$ ipython --no-banner

In [1]: import numpy as np

In [2]: from numpy import linalg as LA

In [3]: np.set_printoptions(precision=2, suppress=True, linewidth=200, sign=" ")

In [4]: mat = np.loadtxt("m.csv", delimiter=",")

In [5]: mat
Out[5]: 
array([[ 2., -1.,  1., -2.,  1.,  2., -2.,  2.],
       [ 0.,  0.,  0.,  0.,  0.,  0.,  0.,  0.],
       [ 2., -1.,  1., -2.,  1.,  2., -2.,  2.],
       [-2.,  1., -1.,  2., -1., -2.,  2., -2.],
       [-4.,  2., -2.,  4., -2., -4.,  4., -4.],
       [ 2., -1.,  1., -2.,  1.,  2., -2.,  2.],
       [ 0.,  0.,  0.,  0.,  0.,  0.,  0.,  0.],
       [ 2., -1.,  1., -2.,  1.,  2., -2.,  2.]])

In [6]: left, s, vt = LA.svd(mat, full_matrices=False)

In [7]: np.round(vt @ vt.T, 2) + 0
Out[7]: 
array([[ 1.,  0.,  0.,  0.,  0.,  0.,  0.,  0.],
       [ 0.,  1.,  0.,  0.,  0.,  0.,  0.,  0.],
       [ 0.,  0.,  1.,  0.,  0.,  0.,  0.,  0.],
       [ 0.,  0.,  0.,  1.,  0.,  0.,  0.,  0.],
       [ 0.,  0.,  0.,  0.,  1.,  0.,  0.,  0.],
       [ 0.,  0.,  0.,  0.,  0.,  1.,  0.,  0.],
       [ 0.,  0.,  0.,  0.,  0.,  0.,  1.,  0.],
       [ 0.,  0.,  0.,  0.,  0.,  0.,  0.,  1.]])

In [8]: print(round(float(np.sqrt((s ** 2).sum())), 2), round(LA.norm(mat), 2))
14.39 14.39

In [9]: (s > 1e-8).sum()
Out[9]: np.int64(1)

In [10]: print(np.round(left.T @ mat @ vt.T, 2) + 0)
[[ 14.39   0.     0.     0.     0.     0.     0.     0.  ]
 [  0.     0.     0.     0.     0.     0.     0.     0.  ]
 [  0.     0.     0.     0.     0.     0.     0.     0.  ]
 [  0.     0.     0.     0.     0.     0.     0.     0.  ]
 [  0.     0.     0.     0.     0.     0.     0.     0.  ]
 [  0.     0.     0.     0.     0.     0.     0.     0.  ]
 [  0.     0.     0.     0.     0.     0.     0.     0.  ]
 [  0.     0.     0.     0.     0.     0.     0.     0.  ]]

In [11]: print(np.abs(vt[0]))
[ 0.42  0.21  0.21  0.42  0.21  0.42  0.42  0.42]

In [12]: np.cumsum(s ** 2) / np.sum(s ** 2)
Out[12]: array([ 1.,  1.,  1.,  1.,  1.,  1.,  1.,  1.])

In [13]: np.allclose(left * s @ vt, mat)
Out[13]: True

In [14]: left, s, vt = LA.svd(mat)

In [15]: vecs = vt[:(s > 1e-8).sum()]

In [16]: rng = np.random.default_rng(50269)

In [17]: x = mat[0] + 2 * mat[7] + rng.integers(2) * np.eye(8)[7]

In [18]: x
Out[18]: array([ 6., -3.,  3., -6.,  3.,  6., -6.,  7.])

In [19]: vecs.T @ vecs
Out[19]: 
array([[ 0.17, -0.09,  0.09, -0.17,  0.09,  0.17, -0.17,  0.17],
       [-0.09,  0.04, -0.04,  0.09, -0.04, -0.09,  0.09, -0.09],
       [ 0.09, -0.04,  0.04, -0.09,  0.04,  0.09, -0.09,  0.09],
       [-0.17,  0.09, -0.09,  0.17, -0.09, -0.17,  0.17, -0.17],
       [ 0.09, -0.04,  0.04, -0.09,  0.04,  0.09, -0.09,  0.09],
       [ 0.17, -0.09,  0.09, -0.17,  0.09,  0.17, -0.17,  0.17],
       [-0.17,  0.09, -0.09,  0.17, -0.09, -0.17,  0.17, -0.17],
       [ 0.17, -0.09,  0.09, -0.17,  0.09,  0.17, -0.17,  0.17]])

In [20]: round(LA.norm(x - vecs.T @ vecs @ x), 2)
Out[20]: np.float64(0.91)

In [21]: np.allclose(vecs.T @ vecs @ x, x)
Out[21]: False

In [22]: np.abs(np.diag(LA.qr(mat)[1])) > 1e-9
Out[22]: array([ True, False, False, False, False, False, False, False])

In [23]: np.allclose(mat[:-1].T @ LA.lstsq(mat[:-1].T, mat[-1])[0], mat[-1])
Out[23]: True
